In [1]: import numpy as np

In [2]: np.set_printoptions(precision=1, suppress=True, linewidth=200, sign=" ")

In [3]: def tidy(a):
   ...:     return np.round(a, 1) + 0
   ...: 

In [4]: A = np.loadtxt("x.csv", delimiter=",")

In [5]: A
Out[5]: 
array([[ 2.1, -1.3, -1.7,  0. ,  8.1,  0.8,  4.8, -1.4],
       [ 3.9, -3.8,  0.7,  1.6,  4.3,  1.9,  3.6, -5.8],
       [-0.5,  1.7, -6.6,  0.6, -1.2, -1.7,  6.8,  1.3],
       [ 0.6, -2.9,  4.2, -3.5,  4.6, -1.6,  4.7, -3.9],
       [-2.8,  1. ,  0.9, -0.4,  3.9, -4.9,  7.1,  0.9],
       [ 6.1, -2.5, -1.2,  2.8, -2.5, -6.3,  1.2,  0.4],
       [-4.5,  1.8,  3.4, -2.3, -3.2,  6.4,  2.5, -1.6],
       [ 2.8,  5.7,  2. , -0.7, -5.3,  0.3, -4.7, -2.3],
       [ 3.9, -1.5, -5. ,  0.7,  1.8,  3.9,  6.2,  0.4],
       [-5.4, -6.7,  3.8, -1. , -1.3,  0.4, -2.5, -1.3],
       [ 2.2,  3.1, -1.6, -3.8,  1. ,  2.9, -7.2, -2.6],
       [-5.8,  2.3,  4.3, -4. ,  4.1, -1.9,  2.1, -1.3],
       [ 1.4, -1. , -0.9, -4.7,  4.8, -6.3,  3.1, -1.1],
       [ 4.9,  3.4,  0. ,  2.4,  3.3,  4.5, -5.3, -0.7],
       [ 5.8,  7.1,  0.2, -0.5, -1.5,  0.5, -3.4,  1.3],
       [-0.3, -5.6,  5.7,  0.9,  1.1, -5.5,  1.8, -0.5],
       [ 3. ,  5.1, -0.3,  2.7,  4.8, -5.3,  1. , -2.3],
       [ 1.9, -0.5,  6.4, -7.2, -1. , -0.3,  1.4,  1.3],
       [-1. ,  7. , -1.5, -0.6,  4.8, -1. ,  4.6, -1.4],
       [-6.3,  4.4, -5.2, -1.1,  1. , -2.8, -1.6,  1.1],
       [-1.8,  0. , -2.8,  1. ,  0.2, -4.5,  2.1,  7.9],
       [ 1.4, -6.6, -1.8, -3.7, -4.4, -2.4, -3. ,  1.8],
       [-6. , -1.8, -1.3,  5. ,  0.8,  3.5, -4. , -2.3],
       [ 3. ,  4.8,  1.8, -1.7, -3.3, -3. ,  6.2, -2. ],
       [-1.9, -6.5, -0.6, -2.1, -2.3, -3.4,  3.5, -4.6],
       [-5.7, -0.1, -5. , -4.5,  0.1,  0.1, -4.4,  1.9],
       [ 5.4, -0.5, -3.8,  1.2, -4.5, -1.8, -3.2, -4.5],
       [ 0. ,  3.3, -4.9,  1.3, -0.6,  0.3, -7.8, -1.3],
       [-2.8, -7.5,  0.7, -1.4,  2.5, -3.9,  1.1,  3.3],
       [-6.1,  6.5,  1.4,  2.5,  0.5, -2.9,  1.3,  1.2],
       [ 2.3,  5.2, -0.7,  1. , -0.4,  5.3, -4.8, -3.8],
       [ 1.2, -2.3, -4.2, -7.3, -2.2, -4.1,  0.6,  0. ],
       [ 2.3,  3.7,  0.1,  3.8,  2.7, -0.5, -5.9,  4.9],
       [-1.9, -1.8, -6. , -1.6, -6.1,  1.4,  3. ,  2.7],
       [-3.7, -1.6, -3.6, -7. ,  0.3,  1.2, -4. , -2.2],
       [-0.2,  6.4,  2.9, -2.6,  5.6, -0.5, -3.5,  0.9]])

In [6]: W = np.array([[2, 0, 0, 2, 0, 1],
   ...:     [0, 2, 0, 1, 0, 2],
   ...:     [1, 2, 0, 1, 0, 1],
   ...:     [0, 1, 1, 1, 1, 1],
   ...:     [2, 2, 1, 0, 1, 2],
   ...:     [0, 1, 0, 0, 2, 0],
   ...:     [0, 0, 0, 0, 0, 2],
   ...:     [0, 1, 0, 1, 0, 2]])

In [7]: b = np.array([2, 0, 2, 3, 5, 5])

In [8]: hid = np.maximum(A @ W + b, 0)

In [9]: tidy((hid > 0).mean(axis=0))
Out[9]: array([ 0.6,  0.5,  0.6,  0.6,  0.6,  0.6])

In [10]: basis = np.array([[1, -2], [1, 2], [0, -1], [-1, 2], [1, 1], [1, 1]])

In [11]: (hid @ basis).round(6).argmax(axis=1)
Out[11]: array([ 0,  0,  0,  0,  0,  1,  1,  1,  0,  0,  0,  1,  0,  1,  1,  0,  0,  0,  1,  0,  1,  0,  0,  1,  0,  0,  1,  1,  0,  1,  1,  0,  1,  0,  0,  1])

In [12]: W @ basis
Out[12]: 
array([[ 1,  1],
       [ 3,  8],
       [ 3,  5],
       [ 2,  5],
       [ 7,  2],
       [ 3,  4],
       [ 2,  2],
       [ 2,  6]])

In [13]: basis = np.array([[5, 7, 2], [4, -6, 6]])

In [14]: K = np.repeat(basis, 29 // 2, axis=0)

In [15]: rng = np.random.default_rng(43)

In [16]: K = K + 0.3 * rng.normal(size=K.shape)

In [17]: tidy(K)
Out[17]: 
array([[ 5.1,  7.2,  1.8],
       [ 4.7,  6.4,  2.3],
       [ 5. ,  7.1,  1.8],
       [ 5.4,  7.3,  2. ],
       [ 4.8,  6.9,  1.8],
       [ 5. ,  6.8,  2.2],
       [ 4.9,  6.9,  2.5],
       [ 4.8,  6.5,  2.1],
       [ 4.4,  7.1,  2.3],
       [ 5. ,  7. ,  1.4],
       [ 5.2,  7.1,  1.6],
       [ 5.6,  6.6,  1.5],
       [ 4.5,  7. ,  2.1],
       [ 5.1,  6.9,  1.8],
       [ 4.3, -6.3,  5.6],
       [ 4.4, -5.9,  6.1],
       [ 4.2, -6.2,  5.8],
       [ 4.2, -6.2,  6.1],
       [ 4. , -6.4,  6.3],
       [ 3.6, -5.9,  6. ],
       [ 4.4, -6.3,  5.8],
       [ 4. , -5.9,  6.3],
       [ 4.1, -6. ,  6.3],
       [ 4.6, -6.4,  6. ],
       [ 4.2, -6. ,  6.4],
       [ 3.9, -6.3,  6.3],
       [ 3.2, -6.1,  6.7],
       [ 4. , -5.9,  5.7]])

In [18]: x = np.array([1, 3, -3])

In [19]: target = K @ x

In [20]: tidy(np.linalg.lstsq(K, target)[0])
Out[20]: array([ 1.,  3., -3.])

In [21]: tidy(np.linalg.pinv(K) @ K)
Out[21]: 
array([[ 1.,  0.,  0.],
       [ 0.,  1.,  0.],
       [ 0.,  0.,  1.]])

In [22]: target = target + 0.3 * rng.normal(size=28)

In [23]: tidy(target)
Out[23]: 
array([ 21.2,  17. ,  21.5,  21. ,  19.4,  19. ,  18.7,  17.8,  18.2,  21.6,  21.7,  20.8,  19.2,  19.9, -31.6, -31.6, -31.9, -33. , -33.7, -31.9, -32.3, -32.9, -32.4, -32.8, -33. , -33.3, -35.3,
       -31. ])

In [24]: b, *_ = np.linalg.lstsq(K, target)

In [25]: tidy(b)
Out[25]: array([ 0.9,  3. , -2.9])

In [26]: basis = K[[22, 11]].astype(float)

In [27]: for _ in range(6):
    ...:     labels = np.linalg.norm(K[:, None] - basis, axis=-1).argmin(axis=1)
    ...:     basis = np.array([K[labels == j].mean(axis=0) for j in range(2)])
    ...: 

In [28]: labels
Out[28]: array([ 1,  1,  1,  1,  1,  1,  1,  1,  1,  1,  1,  1,  1,  1,  0,  0,  0,  0,  0,  0,  0,  0,  0,  0,  0,  0,  0,  0])

In [29]: np.bincount(labels)
Out[29]: array([ 14,  14])

In [30]: tidy(basis)
Out[30]: 
array([[ 4.1, -6.1,  6.1],
       [ 5. ,  6.9,  1.9]])

In [31]: np.abs(basis[1] - basis[0]).argmax()
Out[31]: np.int64(1)

In [32]: X = np.load("a.npy")

In [33]: tidy(X)
Out[33]: 
array([[ 0.7, -0.5, -0.1, -0.1, -0.3, -0.3, -0.3, -0.1, -0.1],
       [-0.5,  0.2, -0.2, -0.2, -0.5, -0.5, -0.5, -0.2, -0.2],
       [-0.1, -0.2,  1. ,  0. , -0.1, -0.1, -0.1,  0. ,  0. ],
       [-0.1, -0.2,  0. ,  1. , -0.1, -0.1, -0.1,  0. ,  0. ],
       [-0.3, -0.5, -0.1, -0.1,  0.7, -0.3, -0.3, -0.1, -0.1],
       [-0.3, -0.5, -0.1, -0.1, -0.3,  0.7, -0.3, -0.1, -0.1],
       [-0.3, -0.5, -0.1, -0.1, -0.3, -0.3,  0.7, -0.1, -0.1],
       [-0.1, -0.2,  0. ,  0. , -0.1, -0.1, -0.1,  1. ,  0. ],
       [-0.1, -0.2,  0. ,  0. , -0.1, -0.1, -0.1,  0. ,  1. ]])

In [34]: labels = rng.permutation(9)

In [35]: labels
Out[35]: array([ 5,  7,  6,  4,  1,  2,  3,  0,  8])

In [36]: out = X[labels][:, labels]

In [37]: np.trace(out)
Out[37]: np.float64(7.0)

In [38]: tidy(np.sort(np.abs(np.linalg.eigvals(out))))
Out[38]: array([ 1.,  1.,  1.,  1.,  1.,  1.,  1.,  1.,  1.])

In [39]: x = np.array([9, 2, 0, 8, 4, 1, 4, 6, 5])

In [40]: h = np.maximum(X @ x, 0)

In [41]: np.flatnonzero(h > 1e-9)
Out[41]: array([ 0,  3,  7,  8])

In [42]: tidy(X * (h > 1e-9)[:, None])
Out[42]: 
array([[ 0.7, -0.5, -0.1, -0.1, -0.3, -0.3, -0.3, -0.1, -0.1],
       [ 0. ,  0. ,  0. ,  0. ,  0. ,  0. ,  0. ,  0. ,  0. ],
       [ 0. ,  0. ,  0. ,  0. ,  0. ,  0. ,  0. ,  0. ,  0. ],
       [-0.1, -0.2,  0. ,  1. , -0.1, -0.1, -0.1,  0. ,  0. ],
       [ 0. ,  0. ,  0. ,  0. ,  0. ,  0. ,  0. ,  0. ,  0. ],
       [ 0. ,  0. ,  0. ,  0. ,  0. ,  0. ,  0. ,  0. ,  0. ],
       [ 0. ,  0. ,  0. ,  0. ,  0. ,  0. ,  0. ,  0. ,  0. ],
       [-0.1, -0.2,  0. ,  0. , -0.1, -0.1, -0.1,  1. ,  0. ],
       [-0.1, -0.2,  0. ,  0. , -0.1, -0.1, -0.1,  0. ,  1. ]])

In [43]: def softmax(z):
    ...:     e = np.exp(z - z.max(axis=-1, keepdims=True))
    ...:     return e / e.sum(axis=-1, keepdims=True)
    ...: 

In [44]: tidy(softmax(X).sum(axis=1))
Out[44]: array([ 1.,  1.,  1.,  1.,  1.,  1.,  1.,  1.,  1.])

In [45]: att = X @ X.T / np.sqrt(9)

In [46]: tidy(softmax(att + np.triu(np.full(att.shape, -np.inf), 1)))
Out[46]: 
array([[ 1. ,  0. ,  0. ,  0. ,  0. ,  0. ,  0. ,  0. ,  0. ],
       [ 0.4,  0.6,  0. ,  0. ,  0. ,  0. ,  0. ,  0. ,  0. ],
       [ 0.3,  0.3,  0.4,  0. ,  0. ,  0. ,  0. ,  0. ,  0. ],
       [ 0.2,  0.2,  0.2,  0.3,  0. ,  0. ,  0. ,  0. ,  0. ],
       [ 0.2,  0.2,  0.2,  0.2,  0.3,  0. ,  0. ,  0. ,  0. ],
       [ 0.2,  0.2,  0.2,  0.2,  0.2,  0.2,  0. ,  0. ,  0. ],
       [ 0.1,  0.1,  0.1,  0.1,  0.1,  0.1,  0.2,  0. ,  0. ],
       [ 0.1,  0.1,  0.1,  0.1,  0.1,  0.1,  0.1,  0.2,  0. ],
       [ 0.1,  0.1,  0.1,  0.1,  0.1,  0.1,  0.1,  0.1,  0.1]])

In [47]: tidy(softmax(att)[7] @ X)
Out[47]: array([-0.1, -0.2,  0. ,  0. , -0.1, -0.1, -0.1,  0.1,  0. ])

In [48]: F = np.load("data.npy")

In [49]: F
Out[49]: 
array([[ 1. ,  0. ,  1. , -0.6,  0.8],
       [ 0.2,  0.1,  0.5,  0.6, -0.8],
       [-0.9,  1. , -1. ,  0.7,  0.9],
       [ 0.4,  1. ,  0.9,  0.9,  0.2],
       [ 1. , -1. ,  1. ,  0. , -1. ],
       [-0.2, -1. ,  0.8, -1. ,  1. ],
       [-0.9, -0.4, -1. ,  0.9, -0.6],
       [-0.9,  0.7, -1. ,  0.5, -0.3],
       [-0.7, -0.7, -0.5, -1. ,  0.6],
       [-1. ,  1. ,  0.7, -1. ,  1. ],
       [ 1. , -0.7,  1. ,  1. , -1. ],
       [ 0.1, -0.8,  0.5, -1. ,  1. ],
       [ 1. ,  0.8,  1. , -0.1,  0.7],
       [ 0.8,  0.8,  1. ,  0.2,  0.6],
       [-0.6, -0.6, -0.6, -1. ,  1. ],
       [-0.9,  1. , -1. ,  0.7,  0.4],
       [-0.3,  0.7, -0.9,  0.9, -0.3],
       [ 0.9, -0.9,  0.9, -0.9,  0.7],
       [ 1. , -0.3,  0.9,  1. , -1. ],
       [-1. ,  0.8, -1. , -0.9,  1. ],
       [-0.5,  0.8, -0.4, -0.1,  0.9],
       [-0.4,  0.8, -0.8,  1. , -0.9],
       [ 1. , -0.9,  1. , -0.8, -0.1],
       [ 0.3, -1. , -1. ,  1. , -1. ],
       [-0.6,  1. ,  1. , -1. ,  1. ]])

In [50]: basis = F[[6, 21]].astype(float)

In [51]: for _ in range(7):
    ...:     labels = np.linalg.norm(F[:, None] - basis, axis=-1).argmin(axis=1)
    ...:     basis = np.array([F[labels == j].mean(axis=0) for j in range(2)])
    ...: 

In [52]: labels
Out[52]: array([ 0,  1,  1,  1,  0,  0,  1,  1,  0,  0,  0,  0,  0,  0,  0,  1,  1,  0,  0,  1,  1,  1,  0,  1,  0])

In [53]: np.abs(basis[1] - basis[0]).argmax()
Out[53]: np.int64(2)

In [54]: tidy(basis[1] - basis[0])
Out[54]: array([-0.8,  0.7, -1.3,  1. , -0.4])

In [55]: np.bincount(labels)
Out[55]: array([ 14,  11])

In [56]: Uu, s, Vh = np.linalg.svd(F, full_matrices=False)

In [57]: tidy(Uu.T @ F @ Vh.T)
Out[57]: 
array([[ 5.8,  0. ,  0. ,  0. ,  0. ],
       [ 0. ,  5.5,  0. ,  0. ,  0. ],
       [ 0. ,  0. ,  3.8,  0. ,  0. ],
       [ 0. ,  0. ,  0. ,  1.7,  0. ],
       [ 0. ,  0. ,  0. ,  0. ,  1.2]])

In [58]: np.allclose(Uu * s @ Vh, F)
Out[58]: True

In [59]: tidy(np.cumsum(s ** 2) / np.sum(s ** 2))
Out[59]: array([ 0.4,  0.8,  0.9,  1. ,  1. ])

In [60]: tidy(s)
Out[60]: array([ 5.8,  5.5,  3.8,  1.7,  1.2])

In [61]: w, vecs = np.linalg.eigh(X)

In [62]: np.unique(w.round(6) + 0, return_counts=True)[1]
Out[62]: array([ 1,  8])

In [63]: w.sum(), np.trace(X)
Out[63]: (np.float64(7.0), np.float64(7.0))

In [64]: tidy(np.linalg.svd(X, compute_uv=False))
Out[64]: array([ 1.,  1.,  1.,  1.,  1.,  1.,  1.,  1.,  1.])

In [65]: tidy(np.linalg.eigvalsh(X @ X))
Out[65]: array([ 1.,  1.,  1.,  1.,  1.,  1.,  1.,  1.,  1.])

In [66]: tidy(w)
Out[66]: array([-1.,  1.,  1.,  1.,  1.,  1.,  1.,  1.,  1.])

In [67]: J = np.load("m.npy")

In [68]: J
Out[68]: 
array([[-4,  0,  5, -2,  5],
       [ 0,  2, -4, -3, -2],
       [-5,  2,  1,  4,  4],
       [-2,  1,  1,  0, -4],
       [ 0, -4, -4,  2,  2]])

In [69]: tidy(np.linalg.norm(J) ** 2 / np.linalg.norm(J, 2) ** 2)
Out[69]: np.float64(2.0)

In [70]: tidy(np.linalg.norm(J[3], 1)), tidy(np.linalg.norm(J[3], np.inf))
Out[70]: (np.float64(8.0), np.float64(4.0))

In [71]: tidy(np.linalg.norm(J[3] - J[1]))
Out[71]: np.float64(6.6)

In [72]: tidy(np.linalg.norm(J, axis=0))
Out[72]: array([ 6.7,  5. ,  7.7,  5.7,  8.1])

In [73]: out = np.array([[-1, 0], [3, -5], [4, -3], [-4, 3], [1, 3]])

In [74]: np.einsum("ik,kj->ij", J, out)
Out[74]: 
array([[ 37,  -6],
       [  0, -13],
       [  3,  11],
       [  5, -20],
       [-34,  44]])

In [75]: out @ J
Traceback (most recent call last):
  Cell In[75], line 1
    out @ J
ValueError: matmul: Input operand 1 has a mismatch in its core dimension 0, with gufunc signature (n?,k),(k,m?)->(n?,m?) (size 5 is different from 2)


In [76]: np.einsum("ij,ij->i", J, J)
Out[76]: array([ 70,  33,  62,  22,  40])

In [77]: np.vstack([J, out.T]).shape
Out[77]: (7, 5)
